$ python -q
>>> import numpy as np
>>> import numpy.linalg as la
>>> np.set_printoptions(precision=1, suppress=True, linewidth=100, floatmode="fixed")
>>> rd = lambda a: np.round(a, 1) + 0
>>> K = np.load("mat.npy")
>>> K
array([[-1.1, -2.5, -0.2,  0.4, -1.7, -0.7],
       [ 0.2,  0.6, -0.8, -0.5,  0.7, -1.6],
       [-0.4,  1.2, -0.5, -0.7,  1.3, -0.4]])
>>> rd(K - K[0])
array([[ 0.0,  0.0,  0.0,  0.0,  0.0,  0.0],
       [ 1.3,  3.1, -0.6, -0.9,  2.4, -0.9],
       [ 0.7,  3.7, -0.3, -1.1,  3.0,  0.3]])
>>> rd(K.mean(axis=0))
array([-0.4, -0.2, -0.5, -0.3,  0.1, -0.9])
>>> rd(K.sum(axis=1))
array([-5.8, -1.4,  0.5])
>>> K.shape
(3, 6)
>>> print(rd(la.svd(K, compute_uv=False)))
[3.8 2.1 0.8]
>>> np.unravel_index(np.abs(K).argmax(), K.shape)
(np.int64(0), np.int64(1))
>>> t3 = np.stack([K, 5 * K, K[::-1]])
>>> print(la.matrix_rank(t3.reshape(3, -1)))
2
>>> print(t3.shape)
(3, 3, 6)
>>> (t3 @ K.T).shape
(3, 3, 3)
>>> other = K / la.norm(K, axis=1, keepdims=True)
>>> cov = other @ other.T
>>> rd(np.degrees(np.arccos(np.clip(cov[0, 2], -1, 1))))
np.float64(133.4)
>>> rd(cov)
array([[ 1.0, -0.3, -0.7],
       [-0.3,  1.0,  0.7],
       [-0.7,  0.7,  1.0]])
>>> (np.abs(cov) > 0.9).astype(int)
array([[1, 0, 0],
       [0, 1, 0],
       [0, 0, 1]])
>>> F = np.load("a.npy")
>>> F
array([[ 0.1,  0.9, -2.1],
       [-0.3,  2.2, -0.8],
       [ 0.0,  1.3, -0.2],
       [ 1.8, -0.4, -0.6],
       [-0.4,  1.0, -1.2],
       [-5.0, -5.0,  7.0],
       [-0.5, -1.6, -0.9],
       [-1.3, -0.1,  0.5],
       [ 0.2,  0.1, -0.5],
       [-0.9, -0.4, -1.4],
       [-0.2, -0.2, -0.3],
       [-1.0,  0.3, -0.5],
       [ 0.0,  1.5,  1.0],
       [ 0.5, -1.1, -1.0],
       [-1.3, -0.4, -0.1],
       [-0.5,  2.3, -0.7],
       [-0.8,  0.2,  1.0],
       [-1.8,  0.4, -0.4],
       [-1.2, -0.3,  1.1],
       [ 0.2, -1.2,  0.0],
       [-1.5, -1.1, -1.1],
       [-0.3, -1.9, -0.1],
       [-0.8, -0.6, -1.5],
       [-1.8, -0.6,  0.9],
       [-1.2,  0.2,  1.3],
       [-0.1, -0.4, -1.2],
       [-2.6, -0.6, -1.5],
       [-0.3, -1.1, -0.2],
       [-1.6,  2.3, -0.9],
       [ 1.2, -0.1,  0.8],
       [ 0.8, -1.5,  0.8]])
>>> # row 5 dominates
>>> rng = np.random.default_rng(66)
>>> lab = rng.permutation(3)
>>> other = F[:, lab] * rng.choice([-1, 1], 3)
>>> other
array([[-0.1,  0.9, -2.1],
       [ 0.3,  2.2, -0.8],
       [-0.0,  1.3, -0.2],
       [-1.8, -0.4, -0.6],
       [ 0.4,  1.0, -1.2],
       [ 5.0, -5.0,  7.0],
       [ 0.5, -1.6, -0.9],
       [ 1.3, -0.1,  0.5],
       [-0.2,  0.1, -0.5],
       [ 0.9, -0.4, -1.4],
       [ 0.2, -0.2, -0.3],
       [ 1.0,  0.3, -0.5],
       [-0.0,  1.5,  1.0],
       [-0.5, -1.1, -1.0],
       [ 1.3, -0.4, -0.1],
       [ 0.5,  2.3, -0.7],
       [ 0.8,  0.2,  1.0],
       [ 1.8,  0.4, -0.4],
       [ 1.2, -0.3,  1.1],
       [-0.2, -1.2,  0.0],
       [ 1.5, -1.1, -1.1],
       [ 0.3, -1.9, -0.1],
       [ 0.8, -0.6, -1.5],
       [ 1.8, -0.6,  0.9],
       [ 1.2,  0.2,  1.3],
       [ 0.1, -0.4, -1.2],
       [ 2.6, -0.6, -1.5],
       [ 0.3, -1.1, -0.2],
       [ 1.6,  2.3, -0.9],
       [-1.2, -0.1,  0.8],
       [-0.8, -1.5,  0.8]])
>>> Uu, _, Vh = la.svd(F.T @ other)
>>> print(lab)
[0 1 2]
>>> rd(la.lstsq(F, other)[0])
array([[-1.0,  0.0,  0.0],
       [ 0.0,  1.0,  0.0],
       [ 0.0,  0.0,  1.0]])
>>> rd(Uu @ Vh)
array([[-1.0,  0.0,  0.0],
       [ 0.0,  1.0,  0.0],
       [ 0.0,  0.0,  1.0]])
